$ python -q
>>> import numpy as np
>>> import numpy.linalg as la
>>> np.set_printoptions(precision=2, suppress=True, linewidth=120, floatmode="fixed")
>>> data = np.loadtxt("x.csv", delimiter=",")
>>> data
array([[ 5.00, -1.31, -1.98],
       [-2.43,  2.87, -6.67],
       [-5.07, -2.64, -0.63],
       [ 0.68,  1.02, -2.66],
       [ 1.81, -2.80, -2.45],
       [-0.10,  0.92,  5.24],
       [ 4.05, -4.34, -0.07],
       [-7.37,  0.75,  0.23],
       [ 5.68, -4.80,  2.93],
       [-3.46,  1.03, -6.04],
       [ 3.90,  3.87, -0.25],
       [-3.10,  3.66,  1.25],
       [ 2.46, -2.13, -0.44],
       [ 1.43, -3.61, -3.31],
       [ 2.27,  4.90, -0.12],
       [-0.24,  3.40,  0.29],
       [-6.32, -5.40, -4.48],
       [ 2.78, -2.82, -0.32],
       [-7.05,  0.68, -1.58],
       [ 4.33, -1.88,  2.70],
       [-0.75, -0.33, -2.12],
       [-8.82, -4.48, -4.88],
       [-3.65,  3.27, -0.43],
       [-1.22, -7.78,  6.83],
       [ 7.78, -2.56,  2.32],
       [ 2.18,  0.77, -1.46],
       [ 3.14, -1.92,  1.37],
       [-5.71, -1.87,  1.27],
       [ 0.90, -3.00,  7.78],
       [ 8.44, -3.43,  4.20],
       [ 2.75,  0.79, -0.02],
       [-1.71,  0.67, -3.52],
       [-1.07,  0.60, -0.91],
       [ 4.30, -1.76,  2.08],
       [-0.40,  1.44,  3.13],
       [-4.99,  3.02,  0.02],
       [-0.68, -4.10,  0.75],
       [-2.97, -1.15, -1.29],
       [ 0.63,  6.90, -2.39],
       [-5.55,  8.11, -6.38],
       [-6.30,  5.58, -3.76],
       [ 7.32,  1.31, -0.92],
       [ 6.69, -1.31, -0.35],
       [-8.37, -2.47,  0.65],
       [ 0.08,  3.61, -1.97]])
>>> Ac = data - data.mean(axis=0)
>>> V = la.svd(Ac)[2][:1]
>>> A2 = Ac - Ac @ V.T @ V
>>> A2.std(axis=0)
array([1.70, 3.00, 2.40])
>>> np.diag(V.T @ V)
array([0.73, 0.11, 0.16])
>>> (Ac @ V.T).std(axis=0)
array([4.85])
>>> C2 = np.cov(data, rowvar=False)
>>> C2
array([[20.56, -2.77,  5.16],
       [-2.77, 11.78, -4.03],
       [ 5.16, -4.03,  9.76]])
>>> np.median(data, axis=0)
array([-0.10, -0.33, -0.35])
>>> np.argwhere(np.triu(np.abs(np.corrcoef(data.T)) > 0.8, 1))
array([], shape=(0, 2), dtype=int64)
>>> la.eigvalsh(C2)[::-1]
array([24.03, 11.96,  6.11])
>>> hat = data @ la.solve(data.T @ data, data.T)
>>> np.round(la.eigvalsh(hat), 2) + 0
array([0.00, 0.00, 0.00, 0.00, 0.00, 0.00, 0.00, 0.00, 0.00, 0.00, 0.00, 0.00, 0.00, 0.00, 0.00, 0.00, 0.00, 0.00,
       0.00, 0.00, 0.00, 0.00, 0.00, 0.00, 0.00, 0.00, 0.00, 0.00, 0.00, 0.00, 0.00, 0.00, 0.00, 0.00, 0.00, 0.00,
       0.00, 0.00, 0.00, 0.00, 0.00, 0.00, 1.00, 1.00, 1.00])
>>> np.round(np.diag(hat), 2) + 0
array([0.06, 0.10, 0.05, 0.02, 0.06, 0.09, 0.06, 0.07, 0.07, 0.09, 0.05, 0.06, 0.02, 0.09, 0.06, 0.03, 0.19, 0.03,
       0.06, 0.03, 0.01, 0.20, 0.04, 0.20, 0.07, 0.02, 0.02, 0.06, 0.15, 0.09, 0.01, 0.03, 0.00, 0.02, 0.04, 0.05,
       0.04, 0.02, 0.10, 0.17, 0.09, 0.08, 0.06, 0.11, 0.03])
>>> W0 = np.loadtxt("a.csv", delimiter=",")
>>> W0
array([[ 1.10,  0.00, -0.10,  0.70,  1.70,  0.40,  3.00,  7.50, -1.00, -1.70,  0.50],
       [ 1.10, -0.80,  1.30, -1.30,  1.20, -0.30,  1.20,  1.80, -1.90,  1.60, -0.20],
       [ 0.90,  1.20,  0.70,  0.10, -0.30,  0.80, -2.10, -2.70,  0.40, -0.40,  0.60],
       [ 0.40,  0.50,  0.50,  0.30, -0.30, -1.10, -0.60,  1.80,  0.70,  0.40,  0.10],
       [ 1.80, -1.30,  0.20, -0.50, -0.60,  0.30, -1.70,  0.00, -0.60, -1.20,  0.70],
       [-0.90,  1.10,  0.40,  1.00, -0.70,  0.90,  1.40, -4.80,  0.00, -0.90, -2.10],
       [-0.60,  0.40,  1.80,  0.30, -0.10, -0.90, -0.50,  3.00,  2.30, -1.10,  1.10],
       [ 0.10, -0.20, -2.40,  0.00,  0.10,  0.90,  0.60, -0.60, -1.50,  0.60,  0.80],
       [ 1.00, -0.70,  0.20,  0.70,  0.30, -0.30, -0.10,  0.30, -1.40, -1.40, -1.20],
       [-1.40, -0.90,  2.00, -1.30, -0.30, -0.70, -0.90, -1.80, -1.40, -1.10, -1.30],
       [ 0.40,  2.60, -0.90, -0.70,  0.70,  1.10,  0.60,  2.10,  0.10, -0.30,  0.80],
       [ 0.50, -0.10, -2.10,  0.60,  0.30,  0.60, -0.70, -3.30, -0.50, -2.10, -0.70],
       [-0.20,  1.70, -0.30, -1.00, -0.80,  0.00, -0.10,  2.10, -0.40,  0.40,  0.50],
       [ 1.00,  1.00,  0.20,  0.30, -0.30,  0.70, -0.80,  4.20, -0.30, -1.40, -1.50],
       [ 1.50, -0.50,  0.70, -0.30, -0.20,  1.40,  0.30,  4.50,  0.70, -2.00, -0.60]])
>>> A2 = np.c_[W0[:, :9] @ np.array([[-2, 2, 0, 1, -1, 3, -2, 1, 0],
...     [0, -2, -3, 3, -2, 2, -1, -2, -3],
...     [-3, 0, 0, 1, 1, -2, 2, -3, -2],
...     [-1, 0, -3, 1, 1, -1, -2, 2, -3],
...     [1, 1, 0, 1, -3, -1, 3, -2, -1],
...     [-1, -3, 1, 1, 0, -3, 1, 2, 0],
...     [-2, -1, -2, 1, 3, -3, -2, -1, -1],
...     [3, 2, 0, 0, -2, -2, 1, 2, 0],
...     [0, 1, 1, -2, 0, 2, -3, -3, 1]]), np.array([2, -1, 0, 0, -2, -2, -2, 3, -2, 1, 0, 0, 2, 0, -1])]
>>> A2.round(2) + 0
array([[ 15.20,  13.70,  -8.70,   8.80, -11.60, -26.10,   6.20,  15.20,  -7.60,   2.00],
       [ -0.30,   6.40,   1.70,   4.60,  -3.10, -10.90,  12.20,   1.30,  -0.60,  -1.00],
       [ -9.00,  -6.20,   1.50,   2.90,  -2.50,  14.00,  -1.60,  -5.70,  -2.50,   0.00],
       [  4.80,   7.70,  -1.60,  -0.70,  -5.10,   4.10,  -2.00,  -1.00,  -1.80,   0.00],
       [ -1.20,   5.80,   8.50,  -3.20,  -2.80,   6.50,   2.80,   8.10,   6.70,  -2.00],
       [-19.20, -18.40,  -8.20,   5.40,  16.00,   1.10,  -9.30, -10.10,  -7.80,  -2.00],
       [  6.30,   9.40,   0.30,  -3.40,  -5.30,  -2.00,  -0.30,  -8.20,  -2.80,  -2.00],
       [  3.20,  -5.30,  -1.20,   1.70,   0.60,  -1.70,  -0.90,  12.00,   3.20,   3.00],
       [ -1.60,   3.90,  -1.50,   2.50,  -0.50,  -2.00,   3.00,   6.90,  -2.00,  -2.00],
       [ -5.10,  -3.30,   6.30,  -2.50,   5.70,  -2.80,  12.90,  -7.50,   2.40,   1.00],
       [  7.30,  -3.30,  -5.70,   8.80, -11.70,  -0.90,   0.00,   0.60,  -5.10,   0.00],
       [ -4.10,  -6.70,   0.00,  -0.10,   1.80,  10.50,  -5.20,   4.40,   2.60,   0.00],
       [  8.00,  -0.70,  -2.30,   3.50,  -6.60,   0.50,   1.20,   2.40,  -1.00,   2.00],
       [ 10.30,   6.50,  -1.90,   4.70, -12.40,  -4.10,   3.30,  11.10,  -3.50,   0.00],
       [  6.50,   9.00,   3.90,   0.50,  -7.60, -10.10,   2.10,   9.60,   1.60,  -1.00]])
>>> np.round(la.norm(A2 - W0 @ la.lstsq(W0, A2)[0], axis=0), 2) + 0
array([0.00, 0.00, 0.00, 0.00, 0.00, 0.00, 0.00, 0.00, 0.00, 2.86])
